$ python -q
>>> import numpy as np
>>> from numpy import linalg as LA
>>> np.set_printoptions(precision=2, suppress=True, linewidth=160)
>>> mat = np.load("arr.npy")
>>> mat
array([[-1.,  0.,  0.],
       [ 0., -3.,  2.],
       [ 0., -2.,  3.]])
>>> # 2 blocks once reordered
>>> vals, V = LA.eig(mat)
>>> np.sort(LA.eigvals(mat @ mat))
array([1., 5., 5.])
>>> np.sort(LA.eigvals(mat.T))
array([-2.24, -1.  ,  2.24])
>>> vals
array([ 2.24, -2.24, -1.  ])
>>> print(np.unravel_index(np.abs(mat).argmax(), mat.shape))
(np.int64(1), np.int64(1))
>>> LA.matrix_rank(mat)
np.int64(3)
>>> LA.svd(mat, compute_uv=False)
array([5., 1., 1.])
>>> print(np.abs(mat).max())
3.0
>>> mat.sum(axis=0)
array([-1., -5.,  5.])
>>> mat.mean(axis=0)
array([-0.33, -1.67,  1.67])
>>> np.diff(mat, axis=0)
array([[ 1., -3.,  2.],
       [ 0.,  1.,  1.]])
>>> q, V = LA.qr(mat[:, :1])[0], LA.qr(mat[:, 1:])[0]
>>> s = LA.svd(q.T @ V, compute_uv=False)
>>> np.degrees(np.arccos(s.clip(0, 1)))
array([90.])
>>> round(float(LA.norm(q @ q.T - V @ V.T, 2)), 2)
1.0
>>> (s > 0.9).sum()
np.int64(0)
>>> K = np.load("dump.npy")
>>> print(K)
[[-0.42  0.13 -0.9 ]
 [ 0.13  0.99  0.08]
 [-0.9   0.08  0.43]]
>>> # orthonormal columns
>>> x0 = np.array([0, -3, -9])
>>> target = mat @ x0
>>> c, lr = np.zeros(3), 1 / LA.norm(mat, 2) ** 2
>>> for i in range(5):
...     c -= lr * mat.T @ (mat @ c - target)
...     if i % 1 == 0: print(i, round(LA.norm(mat @ c - target), 2))
... 
0 8.15
1 7.82
2 7.51
3 7.21
4 6.92
>>> print(c)
[ 0.    1.89 -4.11]
>>> vals, V = LA.eigh(K)
>>> x0 = np.array([7, 9, 0])
>>> np.round(V * np.abs(vals) @ V.T, 2) + 0
array([[1., 0., 0.],
       [0., 1., 0.],
       [0., 0., 1.]])
>>> M2 = np.array([[3]])
>>> W2 = np.array([[3, 5], [3, 2]])
>>> data = np.block([[M2, np.array([[-8, 8]])], [np.zeros((2, 1)), W2]])
>>> data
array([[ 3., -8.,  8.],
       [ 0.,  3.,  5.],
       [ 0.,  3.,  2.]])
>>> rng = np.random.default_rng(9558)
>>> lab = rng.permutation(3)
>>> M2 = data[:, lab] * rng.choice([-1, 1], 3)
>>> M2
array([[ 3.,  8.,  8.],
       [ 0.,  5., -3.],
       [ 0.,  2., -3.]])
>>> U, _, vt = LA.svd(data.T @ M2)
>>> print(np.round(LA.lstsq(data, M2)[0], 2) + 0)
[[ 1.  0.  0.]
 [ 0.  0. -1.]
 [ 0.  1.  0.]]
>>> lab
array([0, 2, 1])
>>> q, V = LA.qr(data[:, :1])[0], LA.qr(data[:, 1:])[0]
>>> s = LA.svd(q.T @ V, compute_uv=False)
>>> print(round(LA.norm(q @ q.T - V @ V.T, 2), 2))
1.0
>>> np.degrees(np.arccos(s.clip(0, 1)))
array([6.8])
>>> print((s > 0.9).sum())
1
>>> M2 = data + rng.integers(-2, 3, (3, 2)) @ rng.integers(-2, 3, (2, 3))
>>> print(M2)
[[ 3. -6.  8.]
 [ 0.  5.  5.]
 [-6.  7.  5.]]
>>> np.round(LA.svd(M2 - data, compute_uv=False), 2) + 0
array([7.96, 2.38, 0.  ])
>>> print(LA.cond(data) > 100)
False
>>> np.abs(LA.svd(data)[2][-1])
array([0.97, 0.2 , 0.16])
>>> np.argsort(-LA.norm(data, axis=0).round(6), kind="stable")[:3]
array([2, 1, 0])
>>> round(np.log10(LA.cond(data)))
2
>>> arr = np.array([[0, 1, -5, -2], [-1, 0, 6, 4], [5, -6, 0, -4], [2, -4, 4, 0]])
>>> M2 = np.array([[2, -4], [-6, -3]])
>>> W2 = np.kron(M2, arr)
>>> np.round(LA.norm(W2, 2), 2), round(LA.norm(M2, 2) * LA.norm(arr, 2), 2)
(np.float64(66.35), np.float64(66.35))
>>> W2
array([[  0,   2, -10,  -4,   0,  -4,  20,   8],
       [ -2,   0,  12,   8,   4,   0, -24, -16],
       [ 10, -12,   0,  -8, -20,  24,   0,  16],
       [  4,  -8,   8,   0,  -8,  16, -16,   0],
       [  0,  -6,  30,  12,   0,  -3,  15,   6],
       [  6,   0, -36, -24,   3,   0, -18, -12],
       [-30,  36,   0,  24, -15,  18,   0,  12],
       [-12,  24, -24,   0,  -6,  12, -12,   0]])
>>> print(W2.shape)
(8, 8)
>>> LA.matrix_rank(W2)
np.int64(8)
>>> M2 = W2 / LA.norm(W2, axis=1, keepdims=True)
>>> gram = M2 @ M2.T
>>> print(np.degrees(np.arccos(np.clip(gram[5, 3], -1, 1))))
90.0
>>> np.argwhere(np.triu(np.abs(gram) > 0.95, 1))
array([[0, 1],
       [4, 5]])
>>> gram.round(2) + 0
array([[ 1.  , -0.95,  0.04, -0.73,  0.  ,  0.  ,  0.  ,  0.  ],
       [-0.95,  1.  , -0.33,  0.5 ,  0.  ,  0.  ,  0.  ,  0.  ],
       [ 0.04, -0.33,  1.  ,  0.65,  0.  ,  0.  ,  0.  ,  0.  ],
       [-0.73,  0.5 ,  0.65,  1.  ,  0.  ,  0.  ,  0.  ,  0.  ],
       [ 0.  ,  0.  ,  0.  ,  0.  ,  1.  , -0.95,  0.04, -0.73],
       [ 0.  ,  0.  ,  0.  ,  0.  , -0.95,  1.  , -0.33,  0.5 ],
       [ 0.  ,  0.  ,  0.  ,  0.  ,  0.04, -0.33,  1.  ,  0.65],
       [ 0.  ,  0.  ,  0.  ,  0.  , -0.73,  0.5 ,  0.65,  1.  ]])
>>> LA.norm(M2, axis=1)
array([1., 1., 1., 1., 1., 1., 1., 1.])
>>> x0 = np.array([5, 0, 3, 1])
>>> np.round(LA.eigvals(arr).real, 2) + 0
array([0., 0., 0., 0.])
>>> x0 @ arr @ x0
np.int64(0)
>>> LA.svd(arr, compute_uv=False)
array([9.89, 9.89, 0.4 , 0.4 ])
>>> np.round(LA.det(arr), 2)
np.float64(16.0)
>>> q = LA.solve(np.eye(4) - arr, np.eye(4) + arr)
>>> print(round(float(LA.det(q)), 2))
1.0
>>> np.round(q @ q.T, 2) + 0
array([[1., 0., 0., 0.],
       [0., 1., 0., 0.],
       [0., 0., 1., 0.],
       [0., 0., 0., 1.]])
>>> np.round(np.poly(arr), 2) + 0
array([ 1.,  0., 98.,  0., 16.])
>>> LA.eigvals(arr)
array([ 0.+9.89j,  0.-9.89j, -0.+0.4j , -0.-0.4j ])
>>> np.kron(np.eye(2, dtype=int), arr)
array([[ 0,  1, -5, -2,  0,  0,  0,  0],
       [-1,  0,  6,  4,  0,  0,  0,  0],
       [ 5, -6,  0, -4,  0,  0,  0,  0],
       [ 2, -4,  4,  0,  0,  0,  0,  0],
       [ 0,  0,  0,  0,  0,  1, -5, -2],
       [ 0,  0,  0,  0, -1,  0,  6,  4],
       [ 0,  0,  0,  0,  5, -6,  0, -4],
       [ 0,  0,  0,  0,  2, -4,  4,  0]])
>>> q, V = LA.qr(arr[:, :3])[0], LA.qr(arr[:, 3:])[0]
>>> s = LA.svd(q.T @ V, compute_uv=False)
>>> np.degrees(np.arccos(s.clip(0, 1)))
array([4.86])
>>> (s > 0.9).sum()
np.int64(1)
>>> M = np.load("case12.npy")
>>> M
array([[-0.41,  1.83,  0.68],
       [-0.62, -0.79,  1.73],
       [ 1.86,  0.15,  0.73]])
>>> lab = rng.permutation(3)
>>> lab
array([2, 1, 0])
>>> M2 = M[lab][:, lab]
>>> np.sort(np.abs(LA.eigvals(M2)))
array([2., 2., 2.])
>>> print(np.round(LA.det(M2), 2), round(float(LA.det(M[lab])), 2))
8.0 -8.0
>>> np.diag(M2)
array([ 0.73, -0.79, -0.41])
>>> print(np.allclose(M2, M))
False
>>> round(np.trace(M2), 2)
np.float64(-0.47)
>>> q, V = LA.qr(M[:, :2])[0], LA.qr(M[:, 2:])[0]
>>> s = LA.svd(q.T @ V, compute_uv=False)
>>> (s > 0.9).sum()
np.int64(0)
>>> print(np.degrees(np.arccos(s.clip(0, 1))))
[90.]
>>> print(np.round(LA.norm(q @ q.T - V @ V.T, 2), 2))
1.0
>>> theta = np.sort(rng.uniform(-2, 2, 12))
>>> X = np.c_[theta, theta ** 2, theta ** 3] @ np.array([[-4, -3, 0], [-3, 3, -4], [5, -5, 3]])
>>> X
array([[-23.49,  34.96, -23.94],
       [-17.7 ,  28.21, -19.19],
       [ -8.08,  16.46, -10.87],
       [  0.68,   2.66,  -1.24],
       [  0.73,   1.  ,  -0.29],
       [ -0.35,  -0.23,  -0.03],
       [ -2.45,  -3.66,  -1.05],
       [ -0.57,  -7.77,  -0.6 ],
       [ -0.3 ,  -8.22,  -0.52],
       [  1.42, -10.86,   0.08],
       [  3.16, -13.32,   0.75],
       [  4.93, -15.69,   1.45]])
>>> x0 = np.array([5, -3, 4])
>>> target = X @ x0
>>> target
array([-318.11, -249.86, -133.29,   -9.5 ,   -0.51,   -1.17,   -5.49,   18.06,   21.1 ,   40.  ,   58.76,   77.51])
>>> LA.solve(X.T @ X, X.T @ target)
array([ 5., -3.,  4.])
>>> LA.lstsq(X, target)[0]
array([ 5., -3.,  4.])
>>> target = target + 0.05 * rng.normal(size=12)
>>> target
array([-318.08, -249.86, -133.31,   -9.58,   -0.51,   -1.05,   -5.56,   18.07,   21.09,   40.07,   58.75,   77.59])
>>> c, *_ = LA.lstsq(X, target)
>>> round(LA.norm(target - X @ c), 2)
np.float64(0.18)
>>> Ac = (X - X.mean(axis=0)) / X.std(axis=0)
>>> print(np.argwhere(np.abs(Ac) > 2))
[[0 0]
 [0 1]
 [0 2]]
>>> Ac.std(axis=0)
array([1., 1., 1.])
>>> c = LA.lstsq(np.delete(Ac, 0, axis=1), Ac[:, 0])[0]
>>> np.abs(c).argmax()
np.int64(1)
>>> print(c)
[-0.14  0.86]
>>> M2 = np.c_[X[:, :2] @ np.array([[1, 2], [5, 4]]), np.array([0, 4, 5, 9, 7, 2, 5, 5, 5, 5, 8, 0])]
>>> M2
array([[151.33,  92.87,   0.  ],
       [123.36,  77.45,   4.  ],
       [ 74.22,  49.68,   5.  ],
       [ 13.97,  11.99,   9.  ],
       [  5.74,   5.47,   7.  ],
       [ -1.52,  -1.64,   2.  ],
       [-20.75, -19.54,   5.  ],
       [-39.43, -32.22,   5.  ],
       [-41.4 , -33.48,   5.  ],
       [-52.88, -40.6 ,   5.  ],
       [-63.44, -46.96,   8.  ],
       [-73.53, -52.91,   0.  ]])
>>> print(LA.matrix_rank(np.c_[X, M2]))
4
>>> LA.norm(LA.qr(X)[0].T @ M2, axis=0) ** 2 / ((M2 ** 2).sum(axis=0) + 1e-12)
array([1.  , 1.  , 0.43])
>>> W2 = X[[4, 2]].astype(float)
>>> for _ in range(3):
...     lab = LA.norm(X[:, None] - W2, axis=-1).argmin(axis=1)
...     W2 = np.array([X[lab == j].mean(axis=0) for j in range(2)])
... 
>>> lab
array([1, 1, 1, 0, 0, 0, 0, 0, 0, 0, 0, 0])
>>> print(np.abs(W2[1] - W2[0]).argmax())
1
>>> np.bincount(lab)
array([9, 3])
>>> W2
array([[  0.81,  -6.23,  -0.16],
       [-16.43,  26.55, -18.  ]])
>>> W2[1] - W2[0]
array([-17.23,  32.78, -17.84])
>>> M2 = np.array([[2, 2], [1, 1], [2, 0]])
>>> print(np.einsum("ij->j", W2))
[-15.62  20.31 -18.16]
>>> W2 @ M2
array([[ -4.94,  -4.62],
       [-42.3 ,  -6.3 ]])
>>> np.einsum("ij,ij->i", W2, W2)
array([  39.53, 1298.37])
>>> print(LA.matrix_rank(np.vstack([W2, M2.T])))
3
>>> np.vstack([W2, M2.T]).shape
(4, 3)
>>> np.einsum("ik,kj->ji", W2, M2)
array([[ -4.94, -42.3 ],
       [ -4.62,  -6.3 ]])
>>> LA.matrix_rank(W2 @ M2)
np.int64(2)
>>> M2.T @ W2.T
array([[ -4.94, -42.3 ],
       [ -4.62,  -6.3 ]])
>>> W0 = np.loadtxt("mat.csv", delimiter=",")
>>> W0
array([[0., 3., 1.],
       [1., 0., 4.],
       [1., 0., 5.]])
>>> f, g = W0[2], W0[0]
>>> print(f @ g)
5.0
>>> f @ f
np.float64(26.0)
>>> pr = (f @ g) / (f @ f) * f
>>> LA.matrix_rank(np.outer(f, g))
np.int64(1)
>>> pr
array([0.19, 0.  , 0.96])
>>> print(round(float(LA.norm(f + g) ** 2 + LA.norm(f - g) ** 2), 2))
72.0
